$ python3 -q
>>> import numpy as np
>>> np.set_printoptions(precision=3, suppress=True, linewidth=120)
>>> J = np.loadtxt("dump.csv", delimiter=",")
>>> print(J)
[[-0.397  0.149  0.242  0.752  0.444]
 [ 0.578 -0.67   0.348  0.31   0.027]
 [-0.181 -0.419 -0.802  0.346 -0.171]
 [-0.506 -0.218  0.412  0.07  -0.723]
 [-0.469 -0.554  0.088 -0.463  0.501]]
>>> B = J / np.linalg.norm(J, axis=1, keepdims=True)
>>> gram = B @ B.T
>>> print(gram.round(3) + 0)
[[1. 0. 0. 0. 0.]
 [0. 1. 0. 0. 0.]
 [0. 0. 1. 0. 0.]
 [0. 0. 0. 1. 0.]
 [0. 0. 0. 0. 1.]]
>>> print(gram[2].round(3) + 0)
[0. 0. 1. 0. 0.]
>>> print(np.argwhere(np.triu(np.abs(gram) > 0.95, 1)))
[]
>>> print(np.linalg.norm(B, axis=1))
[1. 1. 1. 1. 1.]
>>> print((np.abs(gram) > 0.9).astype(int))
[[1 0 0 0 0]
 [0 1 0 0 0]
 [0 0 1 0 0]
 [0 0 0 1 0]
 [0 0 0 0 1]]
>>> rng = np.random.default_rng(5376)
>>> idx = rng.permutation(5)
>>> B = J[:, idx] * rng.choice([-1, 1], 5)
>>> print(B)
[[-0.397  0.752  0.149  0.444  0.242]
 [ 0.578  0.31  -0.67   0.027  0.348]
 [-0.181  0.346 -0.419 -0.171 -0.802]
 [-0.506  0.07  -0.218 -0.723  0.412]
 [-0.469 -0.463 -0.554  0.501  0.088]]
>>> Uu, _, VT = np.linalg.svd(J.T @ B)
>>> print(np.round(np.linalg.lstsq(J, B)[0], 3) + 0)
[[1. 0. 0. 0. 0.]
 [0. 0. 1. 0. 0.]
 [0. 0. 0. 0. 1.]
 [0. 1. 0. 0. 0.]
 [0. 0. 0. 1. 0.]]
>>> print(np.round(Uu @ VT, 3) + 0)
[[1. 0. 0. 0. 0.]
 [0. 0. 1. 0. 0.]
 [0. 0. 0. 0. 1.]
 [0. 1. 0. 0. 0.]
 [0. 0. 0. 1. 0.]]
>>> X, _ = np.linalg.qr(np.array([[0.6, -0.7, 1.0, 0.3, -0.2, -0.2],
...     [-1.9, -0.3, 0.1, -0.3, 1.3, -0.3],
...     [0.9, 0.3, 1.3, -0.2, 2.1, -1.1],
...     [-0.5, 0.5, -0.7, -0.3, -0.8, -0.4],
...     [-0.3, 0.2, -0.6, 1.5, 1.0, 1.3],
...     [0.2, -0.9, 1.2, -0.5, 1.1, -1.8]]))
>>> print(X.round(3) + 0)
[[-0.264 -0.52   0.     0.295 -0.746  0.13 ]
 [ 0.836 -0.245 -0.444  0.086 -0.117 -0.148]
 [-0.396  0.235 -0.868  0.173  0.052  0.038]
 [ 0.22   0.371 -0.033 -0.252 -0.295  0.814]
 [ 0.132  0.147  0.184  0.89   0.25   0.27 ]
 [-0.088 -0.675 -0.119 -0.142  0.528  0.473]]
>>> print(np.linalg.norm(X, axis=0))
[1. 1. 1. 1. 1. 1.]
>>> print(np.linalg.svd(X, compute_uv=False))
[1. 1. 1. 1. 1. 1.]
>>> print(np.round(X @ X.T, 3) + 0)
[[1. 0. 0. 0. 0. 0.]
 [0. 1. 0. 0. 0. 0.]
 [0. 0. 1. 0. 0. 0.]
 [0. 0. 0. 1. 0. 0.]
 [0. 0. 0. 0. 1. 0.]
 [0. 0. 0. 0. 0. 1.]]
